>>> import numpy as np
>>> np.set_printoptions(precision=3, suppress=True, linewidth=120, floatmode="fixed")
>>> F = np.load("block8.npy")
>>> F
array([[ 1, -1,  0],
       [-3,  2,  2],
       [-3, -3, -2]])
>>> q, r_ = np.linalg.qr(F)
>>> round(abs(r_[0, 0]), 3), np.round(np.linalg.norm(F[:, 0]), 3)
(np.float64(4.359), np.float64(4.359))
>>> r_
array([[-4.359, -0.459,  0.000],
       [ 0.000, -3.713, -2.693],
       [ 0.000,  0.000,  0.865]])
>>> q.shape, r_.shape
((3, 3), (3, 3))
>>> np.round(q.T @ q, 3) + 0
array([[1.000, 0.000, 0.000],
       [0.000, 1.000, 0.000],
       [0.000, 0.000, 1.000]])
>>> P = np.triu(np.array([[-2, -1, -2], [-2, 2, 2], [0, 1, 1]]), 1) + np.eye(3)
>>> other = P @ F @ np.linalg.inv(P)
>>> round(np.linalg.det(other), 3)
np.float64(14.0)
>>> np.linalg.matrix_rank(other)
np.int64(3)
>>> P @ F - F @ P
array([[  9.000,   5.000,   6.000],
       [ -6.000,  -9.000, -14.000],
       [  0.000,  -3.000,   0.000]])
>>> np.poly(other)
array([  1.000,  -1.000,  -1.000, -14.000])
>>> left, sv, VT = np.linalg.svd(F, full_matrices=False)
>>> np.allclose(left * sv @ VT, F)
True
>>> sv
array([4.717, 4.274, 0.694])
>>> W0 = np.loadtxt("sample14.csv", delimiter=",")
>>> W0
array([[ 18.000,  27.000,  -9.000,  27.000, -27.000,  18.000, -18.000,  18.000, -18.000,   9.000],
       [-18.000, -27.000,   9.000, -27.000,  27.000, -18.000,  18.000, -18.000,  18.000,  -9.000],
       [ -2.000,  -3.000,   1.000,  -3.000,   3.000,  -2.000,   2.000,  -2.000,   2.000,  -1.000],
       [ 10.000,  15.000,  -5.000,  15.000, -15.000,  10.000, -10.000,  10.000, -10.000,   5.000],
       [-18.000, -27.000,   9.000, -27.000,  27.000, -18.000,  18.000, -18.000,  18.000,  -9.000],
       [ 10.000,  15.000,  -5.000,  15.000, -15.000,  10.000, -10.000,  10.000, -10.000,   5.000],
       [  4.000,   6.000,  -2.000,   6.000,  -6.000,   4.000,  -4.000,   4.000,  -4.000,   2.000],
       [ 14.000,  21.000,  -7.000,  21.000, -21.000,  14.000, -14.000,  14.000, -14.000,   7.000],
       [ 10.000,  15.000,  -5.000,  15.000, -15.000,  10.000, -10.000,  10.000, -10.000,   5.000],
       [  8.000,  12.000,  -4.000,  12.000, -12.000,   8.000,  -8.000,   8.000,  -8.000,   4.000]])
>>> # column 3 repeats column 1
>>> u = np.array([0, 0])
>>> np.cross(W0[4, :3], W0[3, :3])
array([0.000, 0.000, 0.000])
>>> np.correlate(W0[4], W0[3], "full")
array([  -90.000,    45.000,   135.000,  -315.000,   585.000,  -720.000,  1035.000, -1440.000,  1305.000, -2205.000,
        1305.000, -1440.000,  1035.000,  -720.000,   585.000,  -315.000,   135.000,    45.000,   -90.000])
>>> left, sv, VT = np.linalg.svd(W0)
>>> V = VT[:(sv > 1e-8).sum()]
>>> rng = np.random.default_rng(89652)
>>> x0 = W0[9] + -3 * W0[8] + rng.integers(2) * np.eye(10)[2]
>>> x0
array([-22.000, -33.000,  12.000, -33.000,  33.000, -22.000,  22.000, -22.000,  22.000, -11.000])
>>> V.T @ V
array([[ 0.082,  0.122, -0.041,  0.122, -0.122,  0.082, -0.082,  0.082, -0.082,  0.041],
       [ 0.122,  0.184, -0.061,  0.184, -0.184,  0.122, -0.122,  0.122, -0.122,  0.061],
       [-0.041, -0.061,  0.020, -0.061,  0.061, -0.041,  0.041, -0.041,  0.041, -0.020],
       [ 0.122,  0.184, -0.061,  0.184, -0.184,  0.122, -0.122,  0.122, -0.122,  0.061],
       [-0.122, -0.184,  0.061, -0.184,  0.184, -0.122,  0.122, -0.122,  0.122, -0.061],
       [ 0.082,  0.122, -0.041,  0.122, -0.122,  0.082, -0.082,  0.082, -0.082,  0.041],
       [-0.082, -0.122,  0.041, -0.122,  0.122, -0.082,  0.082, -0.082,  0.082, -0.041],
       [ 0.082,  0.122, -0.041,  0.122, -0.122,  0.082, -0.082,  0.082, -0.082,  0.041],
       [-0.082, -0.122,  0.041, -0.122,  0.122, -0.082,  0.082, -0.082,  0.082, -0.041],
       [ 0.041,  0.061, -0.020,  0.061, -0.061,  0.041, -0.041,  0.041, -0.041,  0.020]])
>>> np.diag(V.T @ V)
array([0.082, 0.184, 0.020, 0.184, 0.184, 0.082, 0.082, 0.082, 0.082, 0.020])
>>> np.linalg.matrix_rank(np.vstack([W0, x0]))
np.int64(2)
>>> np.allclose(V.T @ V @ x0, x0)
False
>>> x0 = np.array([1, 1, 3, -2, 0, -2, 2, -1, 1, -2])
>>> a = np.maximum(W0 @ x0, 0)
>>> a
array([  0.000, 162.000,  18.000,   0.000, 162.000,   0.000,   0.000,   0.000,   0.000,   0.000])
>>> np.tanh(W0 @ x0)
array([-1.000,  1.000,  1.000, -1.000,  1.000, -1.000, -1.000, -1.000, -1.000, -1.000])
>>> np.linalg.lstsq(W0[:-1].T, W0[-1])[2]
np.int32(1)
>>> np.round(np.trace(np.linalg.pinv(W0) @ W0), 3)
np.float64(1.0)
>>> np.unique(W0.round(6), axis=0).shape
(7, 10)
>>> np.allclose(W0[:-1].T @ np.linalg.lstsq(W0[:-1].T, W0[-1])[0], W0[-1])
True
>>> np.round(np.sort(np.abs(np.linalg.eigvals(W0))), 3) + 0
array([ 0.000,  0.000,  0.000,  0.000,  0.000,  0.000,  0.000,  0.000,  0.000, 48.000])
>>> round(np.linalg.det(W0), 3)
np.float64(0.0)
>>> np.allclose(W0 @ W0.T, W0.T @ W0)
False
>>> np.trace(W0)
np.float64(48.0)
>>> M = np.arange(35).reshape(5, 7) + -2
>>> M
array([[-2, -1,  0,  1,  2,  3,  4],
       [ 5,  6,  7,  8,  9, 10, 11],
       [12, 13, 14, 15, 16, 17, 18],
       [19, 20, 21, 22, 23, 24, 25],
       [26, 27, 28, 29, 30, 31, 32]])
>>> left, sv, VT = np.linalg.svd(M)
>>> V = VT[:(sv > 1e-8).sum()]
>>> x0 = M[0] + 5 * M[4] + rng.integers(2) * np.eye(7)[3]
>>> x0
array([128.000, 134.000, 140.000, 146.000, 152.000, 158.000, 164.000])
>>> np.diag(V.T @ V)
array([0.464, 0.286, 0.179, 0.143, 0.179, 0.286, 0.464])
>>> np.round(V.T @ V, 3) + 0
array([[ 0.464,  0.357,  0.250,  0.143,  0.036, -0.071, -0.179],
       [ 0.357,  0.286,  0.214,  0.143,  0.071,  0.000, -0.071],
       [ 0.250,  0.214,  0.179,  0.143,  0.107,  0.071,  0.036],
       [ 0.143,  0.143,  0.143,  0.143,  0.143,  0.143,  0.143],
       [ 0.036,  0.071,  0.107,  0.143,  0.179,  0.214,  0.250],
       [-0.071,  0.000,  0.071,  0.143,  0.214,  0.286,  0.357],
       [-0.179, -0.071,  0.036,  0.143,  0.250,  0.357,  0.464]])
>>> np.linalg.matrix_rank(np.vstack([M, x0]))
np.int64(2)
>>> round(float(np.linalg.norm(M, 2) / np.linalg.norm(M)), 3)
0.998
>>> np.linalg.matrix_rank(M, rtol=0.1)
np.int64(1)
>>> [round(float(x), 3) for x in np.linalg.svd(M, compute_uv=False)[:3]]
[106.784, 6.489, 0.0]
>>> other = M / np.linalg.norm(M, axis=1, keepdims=True)
>>> gram = other @ other.T
>>> np.argwhere(np.triu(np.abs(gram) > 0.95, 1))
array([[1, 2],
       [1, 3],
       [1, 4],
       [2, 3],
       [2, 4],
       [3, 4]])
>>> round(np.degrees(np.arccos(np.clip(gram[1, 2], -1, 1))), 3)
np.float64(6.442)
>>> gram[1]
array([0.651, 1.000, 0.994, 0.988, 0.985])
>>> gram
array([[1.000, 0.651, 0.562, 0.526, 0.508],
       [0.651, 1.000, 0.994, 0.988, 0.985],
       [0.562, 0.994, 1.000, 0.999, 0.998],
       [0.526, 0.988, 0.999, 1.000, 1.000],
       [0.508, 0.985, 0.998, 1.000, 1.000]])
>>> (np.abs(gram) > 0.9).astype(int)
array([[1, 0, 0, 0, 0],
       [0, 1, 1, 1, 1],
       [0, 1, 1, 1, 1],
       [0, 1, 1, 1, 1],
       [0, 1, 1, 1, 1]])
>>> (gram - 2 * np.eye(5)).round(6).argmax(axis=1)
array([1, 2, 3, 4, 3])
>>> rank = np.linalg.matrix_rank(M)
>>> rank
np.int64(2)
>>> N = np.linalg.svd(M)[2][rank:].T
>>> [int(np.linalg.matrix_rank(M[:i])) for i in range(1, len(M) + 1)]
[1, 2, 2, 2, 2]
>>> np.linalg.matrix_rank(M.T @ M), np.linalg.matrix_rank(M @ M.T)
(np.int64(2), np.int64(2))
>>> N.shape
(7, 5)
>>> mat = np.loadtxt("m.csv", delimiter=",")
>>> mat
array([[ -1.000,  -3.000,   3.000,   3.000,  -3.000],
       [  1.000,  -2.000,   1.000,   0.000,   0.000],
       [  1.000,   0.000,   4.000,   0.000,   3.000],
       [  0.000,  -3.000,   1.000,  -3.000,   3.000],
       [  2.000,  -4.000,   4.000,  -5.000,   6.000],
       [  4.000,  -6.000,   4.000,  -4.000,   4.000],
       [  3.000,  -8.000,   7.000,  -3.000,   4.000],
       [  4.000, -10.000,   7.000,  -5.000,   6.000],
       [  4.000, -11.000,   7.000,  -2.000,   3.000],
       [  3.000, -14.000,  10.000,  -3.000,   0.000],
       [  4.000, -15.000,  10.000,  -5.000,   2.000],
       [  4.000, -14.000,  12.000,  -5.000,   2.000],
       [  3.000, -13.000,  15.000,  -4.000,   3.000],
       [  4.000, -11.000,  18.000,  -2.000,   0.000],
       [  6.000,  -9.000,  15.000,   0.000,  -1.000],
       [  7.000,  -7.000,  16.000,   0.000,   0.000]])
>>> gram = np.cov(mat, rowvar=False)
>>> np.argwhere(np.triu(np.abs(np.corrcoef(mat.T)) > 0.8, 1))
array([], shape=(0, 2), dtype=int64)
>>> np.median(mat, axis=0)
array([ 3.500, -8.500,  7.000, -3.000,  2.500])
>>> gram.shape
(5, 5)
>>> np.argsort(-mat.std(axis=0).round(6), kind="stable")
array([2, 1, 4, 3, 0])
